In [1]: import numpy as np

In [2]: import numpy.linalg as la

In [3]: np.set_printoptions(precision=2, suppress=True, linewidth=120, legacy="1.25")

In [4]: rng = np.random.default_rng(347)

In [5]: F = rng.normal(size=(12, 3)) + 5 * np.array([-1, -2, 0])

In [6]: F.round(2) + 0
Out[6]: 
array([[ -5.57,  -9.57,  -2.1 ],
       [ -4.21, -10.34,  -0.71],
       [ -6.8 , -10.25,  -0.58],
       [ -5.72, -10.26,  -0.67],
       [ -7.31, -10.62,  -0.28],
       [ -5.22, -10.29,   0.  ],
       [ -6.24,  -8.68,  -0.09],
       [ -4.27,  -9.21,   0.07],
       [ -4.98, -11.74,   0.  ],
       [ -4.65,  -9.8 ,   0.06],
       [ -2.88,  -9.64,  -1.03],
       [ -5.89,  -9.34,  -0.7 ]])

In [7]: Ac = (F - F.mean(axis=0)) / F.std(axis=0)

In [8]: np.argwhere(np.abs(Ac) > 2)
Out[8]: 
array([[ 0,  2],
       [ 8,  1],
       [10,  0]])

In [9]: beta = la.lstsq(np.delete(Ac, 0, axis=1), Ac[:, 0])[0]

In [10]: beta
Out[10]: array([ 0.07, -0.04])

In [11]: round(float(1 - np.var(Ac[:, 0] - np.delete(Ac, 0, axis=1) @ beta)), 2)
Out[11]: 0.01

In [12]: Ac = F - F.mean(axis=1)
Traceback (most recent call last):
  Cell In[12], line 1
    Ac = F - F.mean(axis=1)
ValueError: operands could not be broadcast together with shapes (12,3) (12,) 


In [13]: Ac = F - F.mean(axis=0)

In [14]: Uu, s, Vt = la.svd(Ac, full_matrices=False)

In [15]: (np.sign(Uu[:, 0]) == np.sign(Uu[0, 0])).astype(int)
Out[15]: array([1, 0, 1, 1, 1, 0, 1, 0, 0, 0, 0, 1])

In [16]: la.matrix_rank(Ac)
Out[16]: 3

In [17]: np.abs(Uu[:, 0]).argmax()
Out[17]: 10

In [18]: s
Out[18]: array([4.06, 2.66, 2.01])

In [19]: np.abs(Vt[0]).argmax()
Out[19]: 0

In [20]: np.round(Ac.mean(axis=0), 2) + 0
Out[20]: array([0., 0., 0.])

In [21]: C = F[[7, 2]].astype(float)

In [22]: for _ in range(7):
    ...:     lab = la.norm(F[:, None] - C, axis=-1).argmin(axis=1)
    ...:     C = np.array([F[lab == j].mean(axis=0) for j in range(2)])
    ...: 

In [23]: lab
Out[23]: array([1, 0, 1, 1, 1, 0, 1, 0, 0, 0, 0, 1])

In [24]: np.abs(C[1] - C[0]).argmax()
Out[24]: 0

In [25]: np.bincount(lab)
Out[25]: array([6, 6])

In [26]: W0 = np.loadtxt("a.csv", delimiter=",")

In [27]: W0
Out[27]: 
array([[ 1., -1., -1.,  1.,  1., -1., -1.,  1.],
       [ 1., -1.,  1., -1.,  1., -1.,  1., -1.]])

In [28]: Uu, s = la.svd(F)
Traceback (most recent call last):
  Cell In[28], line 1
    Uu, s = la.svd(F)
ValueError: too many values to unpack (expected 2)


In [29]: Uu, s, Vt = la.svd(F, full_matrices=False)

In [30]: s / s[0]
Out[30]: array([1.  , 0.09, 0.05])

In [31]: np.allclose(Uu * s @ Vt, F)
Out[31]: True

In [32]: Uu.shape, s.shape, Vt.shape
Out[32]: ((12, 3), (3,), (3, 3))

In [33]: vec = np.array([2, 0, 3, 2, 2, -2, 2, 2])

In [34]: h = np.maximum(W0 @ vec, 0)

In [35]: h
Out[35]: array([5., 7.])

In [36]: np.maximum(W0 @ (3 * vec), 0)
Out[36]: array([15., 21.])

In [37]: feats = np.load("run9.npy")

In [38]: feats
Out[38]: 
array([[0, 2, 1],
       [2, 0, 2],
       [1, 2, 0]])

In [39]: # equal to its transpose

In [40]: u = np.array([-2, 1])

In [41]: np.convolve(feats[2], u)
Out[41]: array([-2, -3,  2,  0])

In [42]: np.correlate(feats[2], feats[0], "full")
Out[42]: array([1, 4, 4, 0, 0])

In [43]: vals, evecs = la.eigh(feats)

In [44]: vec = np.array([1, 2, -2])

In [45]: la.eigvalsh(feats[1:, 1:])
Out[45]: array([-2.,  2.])

In [46]: (np.sign(evecs[:, -1].round(6)) == np.sign(evecs[0, -1].round(6))).astype(int)
Out[46]: array([1, 1, 1])

In [47]: K = np.array([[3.0, -2.0, 2.0], [4.0, -3.0, 2.0], [-8.0, 4.0, -5.0]])

In [48]: vals, evecs = la.eig(K)

In [49]: np.sort(la.eigvals(K.T))
Out[49]: array([-3., -1., -1.])

In [50]: vals
Out[50]: array([-1., -3., -1.])

In [51]: def softmax(z):
    ...:     e = np.exp(z - z.max(axis=-1, keepdims=True))
    ...:     return e / e.sum(axis=-1, keepdims=True)
    ...: 

In [52]: np.round(softmax(K[1]), 2) + 0
Out[52]: array([0.88, 0.  , 0.12])

In [53]: softmax(K).sum(axis=1)
Out[53]: array([1., 1., 1.])

In [54]: np.round(softmax(K[1] + 3), 2) + 0
Out[54]: array([0.88, 0.  , 0.12])

In [55]: S = K @ K.T / np.sqrt(3)

In [56]: softmax(S).round(6).argmax(axis=1)
Out[56]: array([1, 1, 2])

In [57]: np.round(softmax(S), 2) + 0
Out[57]: 
array([[0.05, 0.95, 0.  ],
       [0.02, 0.98, 0.  ],
       [0.  , 0.  , 1.  ]])

In [58]: softmax(S)[1] @ K
Out[58]: array([ 3.98, -2.98,  2.  ])

In [59]: la.matrix_rank(K, rtol=0.1)
Out[59]: 1

In [60]: round(float(la.norm(K, 2) / la.norm(K)), 2)
Out[60]: 1.0

In [61]: assert K == K.T
Traceback (most recent call last):
  Cell In[61], line 1
    assert K == K.T
ValueError: The truth value of an array with more than one element is ambiguous. Use a.any() or a.all()


In [62]: np.sort(np.abs(la.eigvals(K)))
Out[62]: array([1., 1., 3.])

In [63]: np.allclose(K @ K.T, K.T @ K)
Out[63]: False

In [64]: np.round(la.det(K), 2)
Out[64]: -3.0

In [65]: (K + K.T) / 2
Out[65]: 
array([[ 3.,  1., -3.],
       [ 1., -3.,  3.],
       [-3.,  3., -5.]])

In [66]: np.trace(K)
Out[66]: -5.0

In [67]: (K - K.T) / 2
Out[67]: 
array([[ 0., -3.,  5.],
       [ 3.,  0., -1.],
       [-5.,  1.,  0.]])

In [68]: np.round(np.abs(la.eigvals(K)).max(), 2)
Out[68]: 3.0

In [69]: B = la.inv(K)

In [70]: np.allclose(B, K.T)
Out[70]: False

In [71]: round(la.cond(K), 2)
Out[71]: 49.98

In [72]: (np.abs(B) > 1e-9).astype(int)
Out[72]: 
array([[1, 1, 1],
       [1, 1, 1],
       [1, 1, 1]])

In [73]: la.inv(B)
Out[73]: 
array([[ 3., -2.,  2.],
       [ 4., -3.,  2.],
       [-8.,  4., -5.]])

In [74]: m1 = np.loadtxt("test17.csv", delimiter=",")

In [75]: m1
Out[75]: 
array([[ -1.,  -2.,  -1.],
       [ -1.,  -2.,  -3.],
       [  0.,  -2.,  -6.],
       [ -2.,  -5.,  -3.],
       [  0.,  -4.,  -2.],
       [  2.,  -3.,  -2.],
       [  0.,   0.,  -3.],
       [ -3.,   2.,  -6.],
       [ -5.,   5.,  -3.],
       [ -6.,   7.,  -5.],
       [ -6.,   5.,  -2.],
       [ -8.,   3.,  -5.],
       [-11.,   4.,  -2.],
       [ -9.,   3.,   1.],
       [ -9.,   6.,   2.],
       [ -8.,   6.,   4.],
       [ -9.,   7.,   2.],
       [ -7.,  10.,   3.],
       [ -7.,   9.,   2.],
       [ -8.,   7.,   1.],
       [ -8.,   8.,   1.],
       [ -5.,  10.,   1.],
       [ -6.,  13.,   4.],
       [ -7.,  10.,   6.],
       [ -5.,  13.,   8.],
       [ -2.,  16.,  11.]])

In [76]: lab = m1[:, 0] > np.median(m1[:, 0])

In [77]: u = m1[lab].mean(axis=0) - m1[~lab].mean(axis=0)

In [78]: np.argsort(-np.abs(u).round(6), kind="stable")
Out[78]: array([0, 1, 2])

In [79]: u
Out[79]: array([ 5.95, -4.67, -1.61])

In [80]: B = np.array([[1, 1, 2], [-2, 1, 0], [2, 1, 0]])

In [81]: mat = B.T @ B

In [82]: mat
Out[82]: 
array([[9, 1, 2],
       [1, 3, 2],
       [2, 2, 4]])

In [83]: # symmetric, so the eigenvalues are real

In [84]: B = np.array([[2, 0, 0], [-3, 1, -2], [-1, -2, -2]])

In [85]: np.einsum("ik,kj->ij", mat, B)
Out[85]: 
array([[ 13,  -3,  -6],
       [ -9,  -1, -10],
       [ -6,  -6, -12]])

In [86]: la.matrix_rank(mat @ B)
Out[86]: 3

In [87]: mat @ B
Out[87]: 
array([[ 13,  -3,  -6],
       [ -9,  -1, -10],
       [ -6,  -6, -12]])

In [88]: np.einsum("ij,ij->i", mat, mat)
Out[88]: array([86, 14, 24])

In [89]: np.einsum("ik,kj->ji", mat, B)
Out[89]: 
array([[ 13,  -9,  -6],
       [ -3,  -1,  -6],
       [ -6, -10, -12]])

In [90]: np.vstack([mat, B.T]).shape
Out[90]: (6, 3)

In [91]: B.T @ mat.T
Out[91]: 
array([[ 13,  -9,  -6],
       [ -3,  -1,  -6],
       [ -6, -10, -12]])

In [92]: vec = np.ones(3)

In [93]: for _ in range(7):
    ...:     vec = mat @ vec
    ...:     vec /= la.norm(vec)
    ...:     print(round(vec @ mat @ vec, 2))
    ...: 
9.75
10.02
10.07
10.08
10.08
10.08
10.08

In [94]: round(la.eigvalsh(mat)[-1], 2)
Out[94]: 10.08

In [95]: vals, evecs = la.eigh(mat)

In [96]: np.abs(evecs[:, -1])
Out[96]: array([0.9 , 0.23, 0.37])

In [97]: np.round(evecs.T @ mat @ evecs, 2) + 0
Out[97]: 
array([[ 1.41,  0.  ,  0.  ],
       [ 0.  ,  4.51,  0.  ],
       [ 0.  ,  0.  , 10.08]])

In [98]: round(vals.sum(), 2), np.trace(mat)
Out[98]: (16.0, 16)

In [99]: np.unique(vals.round(6) + 0, return_counts=True)[1]
Out[99]: array([1, 1, 1])

In [100]: la.eigvalsh(mat @ mat)
Out[100]: array([  1.98,  20.32, 101.7 ])

In [101]: mat @ mat
Out[101]: 
array([[86, 16, 28],
       [16, 14, 16],
       [28, 16, 24]])

In [102]: la.determinant(mat)
Traceback (most recent call last):
  Cell In[102], line 1
    la.determinant(mat)
AttributeError: module 'numpy.linalg' has no attribute 'determinant'


In [103]: round(la.det(mat), 2)
Out[103]: 64.0
